In [1]: import numpy as np

In [2]: from numpy import linalg as LA

In [3]: np.set_printoptions(suppress=True, linewidth=140)

In [4]: arr = np.array([[-0.6, -0.9, 1.2, -1.8, 2.4],
   ...:     [-2.1, 0.3, -2.0, 0.6, 0.9],
   ...:     [-0.1, 0.5, 0.4, 1.1, -0.9]])

In [5]: LA.matrix_rank(arr)
Out[5]: np.int64(3)

In [6]: np.round(arr.mean(axis=0), 2)
Out[6]: array([-0.93, -0.03, -0.13, -0.03,  0.8 ])

In [7]: np.abs(arr).max()
Out[7]: np.float64(2.4)

In [8]: np.round(arr - arr[0], 2)
Out[8]: 
array([[ 0. ,  0. ,  0. ,  0. ,  0. ],
       [-1.5,  1.2, -3.2,  2.4, -1.5],
       [ 0.5,  1.4, -0.8,  2.9, -3.3]])

In [9]: arr[3]
---------------------------------------------------------------------------
IndexError                                Traceback (most recent call last)
Cell In[9], line 1
----> 1 arr[3]

IndexError: index 3 is out of bounds for axis 0 with size 3

In [10]: arr[:, 5]
---------------------------------------------------------------------------
IndexError                                Traceback (most recent call last)
Cell In[10], line 1
----> 1 arr[:, 5]

IndexError: index 5 is out of bounds for axis 1 with size 5

In [11]: print(round(float(LA.norm(arr)), 2))
4.87

In [12]: np.round(LA.svd(arr, compute_uv=False), 2)
Out[12]: array([3.63, 3.12, 0.93])

In [13]: arr.shape
Out[13]: (3, 5)

In [14]: np.unravel_index(np.abs(arr).argmax(), arr.shape)
Out[14]: (np.int64(0), np.int64(4))

In [15]: np.zeros(3, 5)
---------------------------------------------------------------------------
TypeError                                 Traceback (most recent call last)
Cell In[15], line 1
----> 1 np.zeros(3, 5)

TypeError: Cannot interpret '5' as a data type

In [16]: A = np.load("mat.npy")

In [17]: A
Out[17]: 
array([[ 4,  2,  0,  1,  3,  3,  2,  3,  4,  4],
       [ 7,  5,  3,  4,  6,  6,  5,  6,  7,  7],
       [ 3,  1, -1,  0,  2,  2,  1,  2,  3,  3],
       [ 2,  0, -2, -1,  1,  1,  0,  1,  2,  2],
       [ 2,  0, -2, -1,  1,  1,  0,  1,  2,  2],
       [ 4,  2,  0,  1,  3,  3,  2,  3,  4,  4],
       [ 2,  0, -2, -1,  1,  1,  0,  1,  2,  2]])

In [18]: Uu, sv, vt = LA.svd(A, full_matrices=False)

In [19]: np.allclose(Uu * sv @ vt, A)
Out[19]: True

In [20]: print(np.abs(Uu[:, 0]).round(6).argmax())
1

In [21]: np.round(vt @ vt.T, 2) + 0
Out[21]: 
array([[1., 0., 0., 0., 0., 0., 0.],
       [0., 1., 0., 0., 0., 0., 0.],
       [0., 0., 1., 0., 0., 0., 0.],
       [0., 0., 0., 1., 0., 0., 0.],
       [0., 0., 0., 0., 1., 0., 0.],
       [0., 0., 0., 0., 0., 1., 0.],
       [0., 0., 0., 0., 0., 0., 1.]])

In [22]: np.round(sv / sv[0], 2) + 0
Out[22]: array([1.  , 0.27, 0.  , 0.  , 0.  , 0.  , 0.  ])

In [23]: np.round(np.abs(vt[0]), 2)
Out[23]: array([0.42, 0.24, 0.05, 0.14, 0.33, 0.33, 0.24, 0.33, 0.42, 0.42])

In [24]: print(np.round(Uu.T @ Uu, 2) + 0)
[[1. 0. 0. 0. 0. 0. 0.]
 [0. 1. 0. 0. 0. 0. 0.]
 [0. 0. 1. 0. 0. 0. 0.]
 [0. 0. 0. 1. 0. 0. 0.]
 [0. 0. 0. 0. 1. 0. 0.]
 [0. 0. 0. 0. 0. 1. 0.]
 [0. 0. 0. 0. 0. 0. 1.]]

In [25]: Uu, sv, vt = LA.svd(A)

In [26]: V = vt[:(sv > 1e-8).sum()]

In [27]: rng = np.random.default_rng(9959)

In [28]: x = A[0] + -1 * A[1] + rng.integers(2) * np.eye(10)[2]

In [29]: x
Out[29]: array([-3., -3., -3., -3., -3., -3., -3., -3., -3., -3.])

In [30]: np.round(LA.norm(x - V.T @ V @ x), 2)
Out[30]: np.float64(0.0)

In [31]: np.round(V.T @ V, 2)
Out[31]: 
array([[ 0.22,  0.05, -0.12, -0.04,  0.13,  0.13,  0.05,  0.13,  0.22,  0.22],
       [ 0.05,  0.12,  0.2 ,  0.16,  0.09,  0.09,  0.12,  0.09,  0.05,  0.05],
       [-0.12,  0.2 ,  0.51,  0.35,  0.04,  0.04,  0.2 ,  0.04, -0.12, -0.12],
       [-0.04,  0.16,  0.35,  0.26,  0.06,  0.06,  0.16,  0.06, -0.04, -0.04],
       [ 0.13,  0.09,  0.04,  0.06,  0.11,  0.11,  0.09,  0.11,  0.13,  0.13],
       [ 0.13,  0.09,  0.04,  0.06,  0.11,  0.11,  0.09,  0.11,  0.13,  0.13],
       [ 0.05,  0.12,  0.2 ,  0.16,  0.09,  0.09,  0.12,  0.09,  0.05,  0.05],
       [ 0.13,  0.09,  0.04,  0.06,  0.11,  0.11,  0.09,  0.11,  0.13,  0.13],
       [ 0.22,  0.05, -0.12, -0.04,  0.13,  0.13,  0.05,  0.13,  0.22,  0.22],
       [ 0.22,  0.05, -0.12, -0.04,  0.13,  0.13,  0.05,  0.13,  0.22,  0.22]])

In [32]: print(np.allclose(V.T @ V @ x, x))
True

In [33]: np.round(np.diag(V.T @ V), 2)
Out[33]: array([0.22, 0.12, 0.51, 0.26, 0.11, 0.11, 0.12, 0.11, 0.22, 0.22])

In [34]: LA.matrix_rank(np.vstack([A, x]))
Out[34]: np.int64(2)

In [35]: ang = np.radians(90)

In [36]: Rm = np.eye(10)

In [37]: Rm[1, 1] = Rm[0, 0] = np.cos(ang)

In [38]: Rm[1, 0], Rm[0, 1] = -np.sin(ang), np.sin(ang)

In [39]: Rm.round(2) + 0
Out[39]: 
array([[ 0.,  1.,  0.,  0.,  0.,  0.,  0.,  0.,  0.,  0.],
       [-1.,  0.,  0.,  0.,  0.,  0.,  0.,  0.,  0.,  0.],
       [ 0.,  0.,  1.,  0.,  0.,  0.,  0.,  0.,  0.,  0.],
       [ 0.,  0.,  0.,  1.,  0.,  0.,  0.,  0.,  0.,  0.],
       [ 0.,  0.,  0.,  0.,  1.,  0.,  0.,  0.,  0.,  0.],
       [ 0.,  0.,  0.,  0.,  0.,  1.,  0.,  0.,  0.,  0.],
       [ 0.,  0.,  0.,  0.,  0.,  0.,  1.,  0.,  0.,  0.],
       [ 0.,  0.,  0.,  0.,  0.,  0.,  0.,  1.,  0.,  0.],
       [ 0.,  0.,  0.,  0.,  0.,  0.,  0.,  0.,  1.,  0.],
       [ 0.,  0.,  0.,  0.,  0.,  0.,  0.,  0.,  0.,  1.]])

In [40]: out = A @ Rm.T

In [41]: out.round(2) + 0
Out[41]: 
array([[ 2., -4.,  0.,  1.,  3.,  3.,  2.,  3.,  4.,  4.],
       [ 5., -7.,  3.,  4.,  6.,  6.,  5.,  6.,  7.,  7.],
       [ 1., -3., -1.,  0.,  2.,  2.,  1.,  2.,  3.,  3.],
       [ 0., -2., -2., -1.,  1.,  1.,  0.,  1.,  2.,  2.],
       [ 0., -2., -2., -1.,  1.,  1.,  0.,  1.,  2.,  2.],
       [ 2., -4.,  0.,  1.,  3.,  3.,  2.,  3.,  4.,  4.],
       [ 0., -2., -2., -1.,  1.,  1.,  0.,  1.,  2.,  2.]])

In [42]: np.abs(out - A).max(axis=0)
Out[42]: array([ 2., 12.,  0.,  0.,  0.,  0.,  0.,  0.,  0.,  0.])

In [43]: out = np.array([[3, 0, 1],
    ...:     [0, -1, -3],
    ...:     [-2, 0, 0],
    ...:     [1, -2, 0],
    ...:     [0, -1, -1],
    ...:     [-3, 3, -3],
    ...:     [-1, -1, 2],
    ...:     [2, 0, 0],
    ...:     [2, 2, 3],
    ...:     [3, 2, 0]])

In [44]: np.einsum("ik,kj->ij", A, out)
Out[44]: 
array([[28, 16,  2],
       [43, 22, -1],
       [23, 14,  3],
       [18, 12,  4],
       [18, 12,  4],
       [28, 16,  2],
       [18, 12,  4]])

In [45]: print(out.T @ A.T)
[[28 43 23 18 18 28 18]
 [16 22 14 12 12 16 12]
 [ 2 -1  3  4  4  2  4]]

In [46]: LA.matrix_rank(A @ out)
Out[46]: np.int64(2)

In [47]: out @ A
---------------------------------------------------------------------------
ValueError                                Traceback (most recent call last)
Cell In[47], line 1
----> 1 out @ A

ValueError: matmul: Input operand 1 has a mismatch in its core dimension 0, with gufunc signature (n?,k),(k,m?)->(n?,m?) (size 7 is different from 3)

In [48]: LA.matrix_rank(np.vstack([A, out.T]))
Out[48]: np.int64(5)

In [49]: np.einsum("ij,ij->i", A, A)
Out[49]: array([ 84, 330,  42,  20,  20,  84,  20])

In [50]: np.vstack([A, out.T]).shape
Out[50]: (10, 10)
